In [1]: import numpy as np

In [2]: from numpy import linalg as LA

In [3]: np.set_printoptions(precision=2, suppress=True, linewidth=160, legacy="1.25")

In [4]: feats = np.load("run0.npy")

In [5]: print(feats)
[[ 23   3  -2  -1   2   3]
 [  3 -39   3  -3   2  -2]
 [  3  -1 -40   0   3  -2]
 [  3   3   2 -41  -1   1]
 [ -1   2   1  -1   0   3]
 [ -3   0   3  -1   2  -2]]

In [6]: th = np.radians(135)

In [7]: R = np.eye(6)

In [8]: R[3, 3] = R[2, 2] = np.cos(th)

In [9]: R[3, 2], R[2, 3] = -np.sin(th), np.sin(th)

In [10]: print(R)
[[ 1.    0.    0.    0.    0.    0.  ]
 [ 0.    1.    0.    0.    0.    0.  ]
 [ 0.    0.   -0.71  0.71  0.    0.  ]
 [ 0.    0.   -0.71 -0.71  0.    0.  ]
 [ 0.    0.    0.    0.    1.    0.  ]
 [ 0.    0.    0.    0.    0.    1.  ]]

In [11]: M2 = feats @ R.T

In [12]: print(np.abs(M2 - feats).max(axis=0))
[ 0.    0.   68.28 68.58  0.    0.  ]

In [13]: print(M2.round(2) + 0)
[[ 23.     3.     0.71   2.12   2.     3.  ]
 [  3.   -39.    -4.24   0.     2.    -2.  ]
 [  3.    -1.    28.28  28.28   3.    -2.  ]
 [  3.     3.   -30.41  27.58  -1.     1.  ]
 [ -1.     2.    -1.41   0.     0.     3.  ]
 [ -3.     0.    -2.83  -1.41   2.    -2.  ]]

In [14]: x0 = np.array([-5, -4, -4, 5, 5, -3])

In [15]: target = R @ x0

In [16]: c, lr = np.zeros(6), 1 / LA.norm(R, 2) ** 2

In [17]: for i in range(30):
    ...:     c -= lr * R.T @ (R @ c - target)
    ...:     if i % 5 == 0: print(i, round(LA.norm(R @ c - target), 2))
    ...: 
0 0.0
5 0.0
10 0.0
15 0.0
20 0.0
25 0.0

In [18]: print(c)
[-5. -4. -4.  5.  5. -3.]

In [19]: M2 = feats / np.sqrt((feats ** 2).mean(axis=1, keepdims=True))

In [20]: print(LA.norm(M2, axis=1))
[2.45 2.45 2.45 2.45 2.45 2.45]

In [21]: print(M2[1])
[ 0.19 -2.42  0.19 -0.19  0.12 -0.12]

In [22]: M2 = LA.inv(feats)

In [23]: print(np.round(LA.slogdet(feats)[0], 2))
1.0

In [24]: print(np.round(feats @ M2, 2) + 0)
[[1. 0. 0. 0. 0. 0.]
 [0. 1. 0. 0. 0. 0.]
 [0. 0. 1. 0. 0. 0.]
 [0. 0. 0. 1. 0. 0.]
 [0. 0. 0. 0. 1. 0.]
 [0. 0. 0. 0. 0. 1.]]

In [25]: print((np.abs(M2) > 1e-9).astype(int))
[[1 1 1 1 1 1]
 [1 1 1 1 1 1]
 [1 1 1 1 1 1]
 [1 1 1 1 1 1]
 [1 1 1 1 1 1]
 [1 1 1 1 1 1]]

In [26]: print(np.round(LA.cond(feats), 2))
20.28

In [27]: E = np.load("x.npy")

In [28]: print(E)
[[ 1 -2  4 -8]
 [ 1 -1  1 -1]
 [ 1  0  0  0]
 [ 1  1  1  1]
 [ 1  2  4  8]
 [ 1  3  9 27]
 [ 1  4 16 64]]

In [29]: # column 3 is much longer than the rest

In [30]: print(round(float(LA.norm(E[0], 1)), 2), round(float(LA.norm(E[0], np.inf)), 2))
15.0 8.0

In [31]: print(round(LA.norm(E, 1), 2), round(float(LA.norm(E, np.inf)), 2))
109.0 85.0

In [32]: print(LA.norm(E, axis=1).argmax())
6

In [33]: print(E[0] @ E[6])
-455

In [34]: print(np.round(LA.norm(E) ** 2 / LA.norm(E, 2) ** 2, 2))
1.01

In [35]: print(round(float(LA.norm(E, "nuc")), 2))
83.85

In [36]: def softmax(z):
    ...:     e = np.exp(z - z.max(axis=-1, keepdims=True))
    ...:     return e / e.sum(axis=-1, keepdims=True)
    ...: 

In [37]: print(softmax(E).sum(axis=1))
[1. 1. 1. 1. 1. 1. 1.]

In [38]: print(np.round(softmax(E[0]), 2) + 0)
[0.05 0.   0.95 0.  ]

In [39]: print(np.round(softmax(E[0] + -2), 2) + 0)
[0.05 0.   0.95 0.  ]

In [40]: S = E @ E.T / np.sqrt(4)

In [41]: print(softmax(S).round(6).argmax(axis=1))
[0 0 0 6 6 6 6]

In [42]: print(np.round(softmax(S), 2) + 0)
[[1.   0.   0.   0.   0.   0.   0.  ]
 [0.99 0.   0.   0.   0.   0.   0.  ]
 [0.14 0.14 0.14 0.14 0.14 0.14 0.14]
 [0.   0.   0.   0.   0.   0.   1.  ]
 [0.   0.   0.   0.   0.   0.   1.  ]
 [0.   0.   0.   0.   0.   0.   1.  ]
 [0.   0.   0.   0.   0.   0.   1.  ]]

In [43]: print(softmax(S)[0] @ E)
[ 1. -2.  4. -8.]

In [44]: print(np.round(softmax(S + np.triu(np.full(S.shape, -np.inf), 1)), 2) + 0)
[[1.   0.   0.   0.   0.   0.   0.  ]
 [1.   0.   0.   0.   0.   0.   0.  ]
 [0.33 0.33 0.33 0.   0.   0.   0.  ]
 [0.01 0.1  0.16 0.73 0.   0.   0.  ]
 [0.   0.   0.   0.   1.   0.   0.  ]
 [0.   0.   0.   0.   0.   1.   0.  ]
 [0.   0.   0.   0.   0.   0.   1.  ]]
